$ python3 -q
>>> import numpy as np
>>> np.set_printoptions(precision=2, suppress=True, linewidth=200)
>>> rd = lambda a: np.round(a, 2) + 0
>>> arr = np.loadtxt("mat.csv", delimiter=",")
>>> arr
array([[  2.,   3.,  -3.,  -4.,  -1.,   1.,  -5.,   3.],
       [  4.,   3.,  -8.,  -1.,   1.,   2.,   0.,   7.],
       [  6.,   6., -13.,  -1.,   1.,   3.,  -5.,   6.],
       [  3.,  11., -10.,   3.,   0.,   6.,  -5.,   7.],
       [  0.,  15.,  -6.,   2.,  -4.,   2.,  -3.,   4.],
       [ -2.,  15.,  -1.,   2.,  -7.,   1.,  -5.,   9.],
       [  2.,  11.,  -4.,  -3.,  -9.,   4.,  -7.,  11.],
       [  2.,  10.,  -3.,   2.,  -6.,  -1.,  -9.,  14.],
       [  1.,  13.,  -7.,   7.,  -4.,  -6., -12.,  17.],
       [  5.,   8.,  -6.,   7.,  -3.,  -6.,  -8.,  15.],
       [ 10.,  12.,  -3.,  12.,  -5., -11., -13.,  15.],
       [  9.,   9.,  -7.,   7.,  -1., -11., -13.,  14.],
       [  5.,  10.,  -2.,  10.,   0.,  -6.,  -9.,  19.],
       [  0.,  13.,   2.,  14.,  -4.,  -3.,  -8.,  17.],
       [  0.,  17.,   3.,  10.,  -5.,  -1.,  -6.,  16.],
       [ -5.,  13.,   5.,  12.,  -8.,   2.,  -8.,  15.],
       [ -9.,  18.,   6.,  13.,  -9.,  -1.,  -8.,  12.],
       [ -9.,  17.,   4.,  17.,  -7.,   3., -12.,   9.],
       [-14.,  14.,   0.,  22.,  -5.,  -1., -15.,   4.],
       [-14.,   9.,   3.,  20.,  -7.,   0., -14.,   5.],
       [-19.,   8.,  -2.,  25.,  -9.,  -1., -19.,   2.],
       [-22.,   4.,  -3.,  23.,  -5.,  -3., -17.,   6.]])
>>> P = arr @ np.linalg.solve(arr.T @ arr, arr.T)
>>> np.allclose(P @ P, P)
True
>>> rd(np.linalg.eigvalsh(P))
array([0., 0., 0., 0., 0., 0., 0., 0., 0., 0., 0., 0., 0., 0., 1., 1., 1., 1., 1., 1., 1., 1.])
>>> rd(np.trace(P))
np.float64(8.0)
>>> np.linalg.matrix_rank(np.eye(22) - P)
np.int64(14)
